$ ipython --no-banner

In [1]: import numpy as np

In [2]: import numpy.linalg as la

In [3]: np.set_printoptions(precision=2, suppress=True, linewidth=160, legacy="1.25")

In [4]: rd = lambda a: np.round(a, 2) + 0

In [5]: arr = np.load("case18.npy")

In [6]: print(arr)
[[3 0 0 0 0 0 0]
 [1 3 0 0 0 0 0]
 [2 1 0 0 0 0 0]
 [2 2 2 1 0 0 0]
 [5 1 1 3 5 0 0]
 [2 5 3 2 3 0 0]
 [4 5 2 2 3 4 1]]

In [7]: print(rd(np.sort(la.eigvals(arr))))
[0. 0. 1. 1. 3. 3. 5.]

In [8]: try:
   ...:     la.inv(arr)
   ...: except la.LinAlgError as e:
   ...:     print(e)
   ...: 
Singular matrix

In [9]: f = np.array([-3, -3])

In [10]: print(np.array([np.convolve(row, f, "same") for row in arr]))
[[ -9  -9   0   0   0   0   0]
 [ -3 -12  -9   0   0   0   0]
 [ -6  -9  -3   0   0   0   0]
 [ -6 -12 -12  -9  -3   0   0]
 [-15 -18  -6 -12 -24 -15   0]
 [ -6 -21 -24 -15 -15  -9   0]
 [-12 -27 -21 -12 -15 -21 -15]]

In [11]: print(np.cross(arr[4, :3], arr[2, :3]))
[-1  2  3]

In [12]: A = np.load("dump.npy")

In [13]: print(rd(A))
[[ 3.88 -7.15  5.81]
 [-9.08 -3.14 -2.79]
 [ 3.37  8.87 -3.15]
 [ 5.5  -5.89  5.92]
 [-8.14 -5.73 -0.92]
 [-9.17 -1.84 -3.54]
 [-7.63 -6.46 -0.27]
 [-6.82  4.46 -5.8 ]
 [-7.97  2.69 -5.41]
 [-6.   -7.89  1.32]
 [ 1.19  8.96 -4.28]
 [ 4.84 -6.46  5.91]
 [-4.53 -8.58  2.42]
 [-8.38 -5.31 -1.26]
 [-7.84  2.92 -5.47]]

In [14]: # rank 2

In [15]: def softmax(z):
    ...:     e = np.exp(z - z.max(axis=-1, keepdims=True))
    ...:     return e / e.sum(axis=-1, keepdims=True)
    ...: 

In [16]: print(rd(softmax(A[5])))
[0.   0.85 0.15]

In [17]: scores = A @ A.T / np.sqrt(3)

In [18]: print(rd(softmax(scores)[5] @ A))
[-9.13 -2.29 -3.28]
